% python3 -q
>>> import numpy as np
>>> np.set_printoptions(suppress=True, linewidth=200)
>>> m1 = np.load("layer18.npy")
>>> m1
array([[ 18.97,  22.96, -36.  ,  19.02,  19.01,  12.04, -10.02, -12.99, -12.01, -22.  ,  11.99],
       [-17.02, -26.  ,  47.98,  -5.99, -27.99,   0.  ,  -1.95,  -4.98,   5.02,  25.02,  -5.  ],
       [  8.99, -11.01,  33.  ,  21.97,  -3.99,   9.98,  -9.99,  17.97,  -2.  ,  -3.97, -16.  ],
       [  3.  ,  21.98, -65.99,  -7.99,  13.99, -12.  ,   5.97, -19.01, -10.99, -15.  ,  23.04],
       [ 18.98,  13.  ,  -6.  ,   8.97,  28.99,   2.  ,   4.99,  41.99,   7.97, -21.99, -23.03],
       [  0.  ,  22.02, -38.99,   0.98,  -1.02,  15.98, -12.98, -66.01, -14.  ,   1.98,  41.02]])
>>> C2 = m1.T @ m1
>>> np.linalg.matrix_rank(C2)
np.int64(6)
>>> np.round(np.diag(C2), 2)
array([ 1099.6 ,  2461.38, 10597.98,  1025.58,  2197.92,   647.92,   433.02,  6998.32,   553.74,  1838.24,  3168.62])
>>> (m1 @ m1.T).shape
(6, 6)
>>> round(np.trace(C2), 2), round(float((m1 ** 2).sum()), 2)
(np.float64(31022.34), 31022.34)
>>> np.allclose(C2, C2.T)
True
>>> F = np.load("block5.npy")
>>> F
array([[0, 3, 0, 0, 1, 2],
       [0, 0, 0, 0, 0, 0],
       [0, 0, 0, 1, 0, 0],
       [0, 0, 0, 0, 0, 0],
       [0, 1, 0, 0, 0, 0],
       [0, 5, 0, 0, 0, 0]])
>>> r0 = np.array([4, 4, 5])
>>> np.polyval(r0, F[2])
array([ 5,  5,  5, 13,  5,  5])
>>> np.correlate(F[2], F[4], "full")
array([0, 0, 0, 0, 0, 0, 0, 1, 0, 0, 0])
>>> np.array([np.convolve(row, r0, "same") for row in F])
array([[12, 12, 15,  4, 12, 13],
       [ 0,  0,  0,  0,  0,  0],
       [ 0,  0,  4,  4,  5,  0],
       [ 0,  0,  0,  0,  0,  0],
       [ 4,  4,  5,  0,  0,  0],
       [20, 20, 25,  0,  0,  0]])
>>> np.convolve(F[2], r0)
array([0, 0, 0, 4, 4, 5, 0, 0])
>>> rng = np.random.default_rng(8878)
>>> labels = rng.integers(0, 3, 11)
>>> arr = (labels[:, None] == labels) * 2 + np.eye(11)
>>> arr
array([[3., 0., 0., 0., 2., 0., 2., 0., 0., 0., 0.],
       [0., 3., 2., 0., 0., 2., 0., 2., 0., 2., 2.],
       [0., 2., 3., 0., 0., 2., 0., 2., 0., 2., 2.],
       [0., 0., 0., 3., 0., 0., 0., 0., 2., 0., 0.],
       [2., 0., 0., 0., 3., 0., 2., 0., 0., 0., 0.],
       [0., 2., 2., 0., 0., 3., 0., 2., 0., 2., 2.],
       [2., 0., 0., 0., 2., 0., 3., 0., 0., 0., 0.],
       [0., 2., 2., 0., 0., 2., 0., 3., 0., 2., 2.],
       [0., 0., 0., 2., 0., 0., 0., 0., 3., 0., 0.],
       [0., 2., 2., 0., 0., 2., 0., 2., 0., 3., 2.],
       [0., 2., 2., 0., 0., 2., 0., 2., 0., 2., 3.]])
>>> Y = arr[0, 0] * arr[1:] - np.outer(arr[1:, 0], arr[0])
>>> Y
array([[0., 9., 6., 0., 0., 6., 0., 6., 0., 6., 6.],
       [0., 6., 9., 0., 0., 6., 0., 6., 0., 6., 6.],
       [0., 0., 0., 9., 0., 0., 0., 0., 6., 0., 0.],
       [0., 0., 0., 0., 5., 0., 2., 0., 0., 0., 0.],
       [0., 6., 6., 0., 0., 9., 0., 6., 0., 6., 6.],
       [0., 0., 0., 0., 2., 0., 5., 0., 0., 0., 0.],
       [0., 6., 6., 0., 0., 6., 0., 9., 0., 6., 6.],
       [0., 0., 0., 6., 0., 0., 0., 0., 9., 0., 0.],
       [0., 6., 6., 0., 0., 6., 0., 6., 0., 9., 6.],
       [0., 6., 6., 0., 0., 6., 0., 6., 0., 6., 9.]])
>>> np.round(arr[:, 0] / arr[0, 0], 2)
array([1.  , 0.  , 0.  , 0.  , 0.67, 0.  , 0.67, 0.  , 0.  , 0.  , 0.  ])
>>> np.unique(F.round(6), axis=0).shape
(5, 6)
>>> np.round(F @ np.linalg.pinv(F) @ F, 2) + 0
array([[0., 3., 0., 0., 1., 2.],
       [0., 0., 0., 0., 0., 0.],
       [0., 0., 0., 1., 0., 0.],
       [0., 0., 0., 0., 0., 0.],
       [0., 1., 0., 0., 0., 0.],
       [0., 5., 0., 0., 0., 0.]])
>>> np.linalg.lstsq(F[:-1].T, F[-1])[2]
np.int32(3)
>>> np.allclose(F[:-1].T @ np.linalg.lstsq(F[:-1].T, F[-1])[0], F[-1])
True
>>> Y = np.linalg.inv(arr)
>>> round(float(np.linalg.slogdet(arr)[0]), 2)
1.0
>>> np.round(np.linalg.cond(arr), 2)
np.float64(13.0)
>>> np.round(np.linalg.inv(Y), 2)
array([[3., 0., 0., 0., 2., 0., 2., 0., 0., 0., 0.],
       [0., 3., 2., 0., 0., 2., 0., 2., 0., 2., 2.],
       [0., 2., 3., 0., 0., 2., 0., 2., 0., 2., 2.],
       [0., 0., 0., 3., 0., 0., 0., 0., 2., 0., 0.],
       [2., 0., 0., 0., 3., 0., 2., 0., 0., 0., 0.],
       [0., 2., 2., 0., 0., 3., 0., 2., 0., 2., 2.],
       [2., 0., 0., 0., 2., 0., 3., 0., 0., 0., 0.],
       [0., 2., 2., 0., 0., 2., 0., 3., 0., 2., 2.],
       [0., 0., 0., 2., 0., 0., 0., 0., 3., 0., 0.],
       [0., 2., 2., 0., 0., 2., 0., 2., 0., 3., 2.],
       [0., 2., 2., 0., 0., 2., 0., 2., 0., 2., 3.]])
>>> W1 = np.array([[-2, -3], [-2, 1], [3, -3], [0, 3], [3, -1], [-2, 2]])
>>> b = np.array([1, 1])
>>> H = np.maximum(F @ W1 + b, 0)
>>> H
array([[0, 7],
       [1, 1],
       [1, 4],
       [1, 1],
       [0, 2],
       [0, 6]])
>>> cent = np.array([[1, 0, -2], [-1, -2, 2]])
>>> H @ cent
array([[ -7, -14,  14],
       [  0,  -2,   0],
       [ -3,  -8,   6],
       [  0,  -2,   0],
       [ -2,  -4,   4],
       [ -6, -12,  12]])
>>> W1 @ cent
array([[  1,   6,  -2],
       [ -3,  -2,   6],
       [  6,   6, -12],
       [ -3,  -6,   6],
       [  4,   2,  -8],
       [ -4,  -4,   8]])
>>> (H @ cent).round(6).argmax(axis=1)
array([2, 0, 2, 0, 2, 2])
>>> labels = rng.permutation(2)
>>> Y = H[:, labels] * rng.choice([-1, 1], 2)
>>> Y
array([[ 0,  7],
       [-1,  1],
       [-1,  4],
       [-1,  1],
       [ 0,  2],
       [ 0,  6]])
>>> left, _, vt = np.linalg.svd(H.T @ Y)
>>> np.round(left @ vt, 2) + 0
array([[-1.,  0.],
       [ 0.,  1.]])
>>> E = np.loadtxt("out6.csv", delimiter=",")
>>> E.round(2)
array([[ 0.91, -0.14, -0.2 , -0.14, -0.2 , -0.03, -0.03,  0.14, -0.14,  0.03],
       [-0.14,  0.76, -0.33, -0.24, -0.33, -0.05, -0.05,  0.24, -0.24,  0.05],
       [-0.2 , -0.33,  0.53, -0.33, -0.47, -0.07, -0.07,  0.33, -0.33,  0.07],
       [-0.14, -0.24, -0.33,  0.76, -0.33, -0.05, -0.05,  0.24, -0.24,  0.05],
       [-0.2 , -0.33, -0.47, -0.33,  0.53, -0.07, -0.07,  0.33, -0.33,  0.07],
       [-0.03, -0.05, -0.07, -0.05, -0.07,  0.99, -0.01,  0.05, -0.05,  0.01],
       [-0.03, -0.05, -0.07, -0.05, -0.07, -0.01,  0.99,  0.05, -0.05,  0.01],
       [ 0.14,  0.24,  0.33,  0.24,  0.33,  0.05,  0.05,  0.76,  0.24, -0.05],
       [-0.14, -0.24, -0.33, -0.24, -0.33, -0.05, -0.05,  0.24,  0.76,  0.05],
       [ 0.03,  0.05,  0.07,  0.05,  0.07,  0.01,  0.01, -0.05,  0.05,  0.99]])
>>> w, V = np.linalg.eigh(E)
>>> x = np.array([3, 2, 1, -1, -2, 1, 2, 3, 3, 1])
>>> np.round(np.linalg.eigvalsh(E[1:, 1:]), 2)
array([-0.91,  1.  ,  1.  ,  1.  ,  1.  ,  1.  ,  1.  ,  1.  ,  1.  ])
>>> round(x @ E @ x / (x @ x), 2), w[0], np.round(w[-1], 2)
(np.float64(0.98), np.float64(-1.0), np.float64(1.0))
>>> np.round(V * np.maximum(w, 0) @ V.T, 2) + 0
array([[ 0.96, -0.07, -0.1 , -0.07, -0.1 , -0.01, -0.01,  0.07, -0.07,  0.01],
       [-0.07,  0.88, -0.17, -0.12, -0.17, -0.02, -0.02,  0.12, -0.12,  0.02],
       [-0.1 , -0.17,  0.77, -0.17, -0.23, -0.03, -0.03,  0.17, -0.17,  0.03],
       [-0.07, -0.12, -0.17,  0.88, -0.17, -0.02, -0.02,  0.12, -0.12,  0.02],
       [-0.1 , -0.17, -0.23, -0.17,  0.77, -0.03, -0.03,  0.17, -0.17,  0.03],
       [-0.01, -0.02, -0.03, -0.02, -0.03,  1.  ,  0.  ,  0.02, -0.02,  0.  ],
       [-0.01, -0.02, -0.03, -0.02, -0.03,  0.  ,  1.  ,  0.02, -0.02,  0.  ],
       [ 0.07,  0.12,  0.17,  0.12,  0.17,  0.02,  0.02,  0.88,  0.12, -0.02],
       [-0.07, -0.12, -0.17, -0.12, -0.17, -0.02, -0.02,  0.12,  0.88,  0.02],
       [ 0.01,  0.02,  0.03,  0.02,  0.03,  0.  ,  0.  , -0.02,  0.02,  1.  ]])
>>> np.round(x @ E @ x, 2)
np.float64(42.23)
